$ python3 -q
>>> import numpy as np
>>> np.set_printoptions(precision=1, suppress=True, linewidth=140, sign=" ")
>>> W0 = np.load("case11.npy")
>>> W0.round(1) + 0
array([[-1.5, -2.4, -0.6,  0.3,  1.3,  0.2,  3.1,  0.7,  2.1,  0.5],
       [-0.2, -1.4,  1.3,  1.9,  0.2, -2.9, -1.8,  0.6,  1.4, -1.8],
       [-1.1, -2.1, -2.5,  1.6, -2. , -0.4, -0.8, -1.6, -1.3,  1.3],
       [ 0.9, -1.8,  1.4, -1.2, -3.6,  1.3,  0.6,  0.8,  0.5, -1.3],
       [-1.7, -0.2,  2.3,  1.9,  0.1,  0.9,  0.4,  2.2, -2.6,  0.8],
       [-1.3,  2.6, -1.1,  0.5, -2.2, -0.7,  0.1,  2.2,  1.9,  1.1],
       [-2.8,  0.9, -0.4,  0.6,  0. ,  2.1, -0.5, -1.3,  0.5, -3. ],
       [-2.6,  0.1,  1.8, -2.7, -0.6, -2. ,  0.1, -1.5, -0.3,  1. ],
       [-0.9, -1.5, -0.7, -1.9,  1.1,  1.4, -3.1,  1.9,  0.7,  0.9],
       [ 0.4,  0.1,  2.1,  1.5, -0.2,  1.7, -1. , -1.9,  2.3,  2.3]])
>>> B = W0 / np.sqrt((W0 ** 2).mean(axis=1, keepdims=True))
>>> np.linalg.norm(B, axis=1)
array([ 3.2,  3.2,  3.2,  3.2,  3.2,  3.2,  3.2,  3.2,  3.2,  3.2])
>>> B[6].round(1) + 0
array([-1.8,  0.6, -0.2,  0.4,  0. ,  1.3, -0.3, -0.8,  0.3, -1.9])
>>> np.linalg.matrix_rank(B) == np.linalg.matrix_rank(W0)
np.True_
>>> np.round(W0 @ W0.T, 1) + 0
array([[ 25.,   0.,   0.,   0.,   0.,   0.,   0.,   0.,   0.,   0.],
       [  0.,  25.,   0.,   0.,   0.,   0.,   0.,   0.,   0.,   0.],
       [  0.,   0.,  25.,   0.,   0.,   0.,   0.,   0.,   0.,   0.],
       [  0.,   0.,   0.,  25.,   0.,   0.,   0.,   0.,   0.,   0.],
       [  0.,   0.,   0.,   0.,  25.,   0.,   0.,   0.,   0.,   0.],
       [  0.,   0.,   0.,   0.,   0.,  25.,   0.,   0.,   0.,   0.],
       [  0.,   0.,   0.,   0.,   0.,   0.,  25.,   0.,   0.,   0.],
       [  0.,   0.,   0.,   0.,   0.,   0.,   0.,  25.,   0.,   0.],
       [  0.,   0.,   0.,   0.,   0.,   0.,   0.,   0.,  25.,   0.],
       [  0.,   0.,   0.,   0.,   0.,   0.,   0.,   0.,   0.,  25.]])
>>> np.linalg.norm(W0, axis=0)
array([ 5.,  5.,  5.,  5.,  5.,  5.,  5.,  5.,  5.,  5.])
>>> np.round(np.linalg.pinv(W0), 1) + 0
array([[-0.1,  0. ,  0. ,  0. , -0.1, -0.1, -0.1, -0.1,  0. ,  0. ],
       [-0.1, -0.1, -0.1, -0.1,  0. ,  0.1,  0. ,  0. , -0.1,  0. ],
       [ 0. ,  0.1, -0.1,  0.1,  0.1,  0. ,  0. ,  0.1,  0. ,  0.1],
       [ 0. ,  0.1,  0.1,  0. ,  0.1,  0. ,  0. , -0.1, -0.1,  0.1],
       [ 0.1,  0. , -0.1, -0.1,  0. , -0.1,  0. ,  0. ,  0. ,  0. ],
       [ 0. , -0.1,  0. ,  0.1,  0. ,  0. ,  0.1, -0.1,  0.1,  0.1],
       [ 0.1, -0.1,  0. ,  0. ,  0. ,  0. ,  0. ,  0. , -0.1,  0. ],
       [ 0. ,  0. , -0.1,  0. ,  0.1,  0.1, -0.1, -0.1,  0.1, -0.1],
       [ 0.1,  0.1, -0.1,  0. , -0.1,  0.1,  0. ,  0. ,  0. ,  0.1],
       [ 0. , -0.1,  0.1, -0.1,  0. ,  0. , -0.1,  0. ,  0. ,  0.1]])
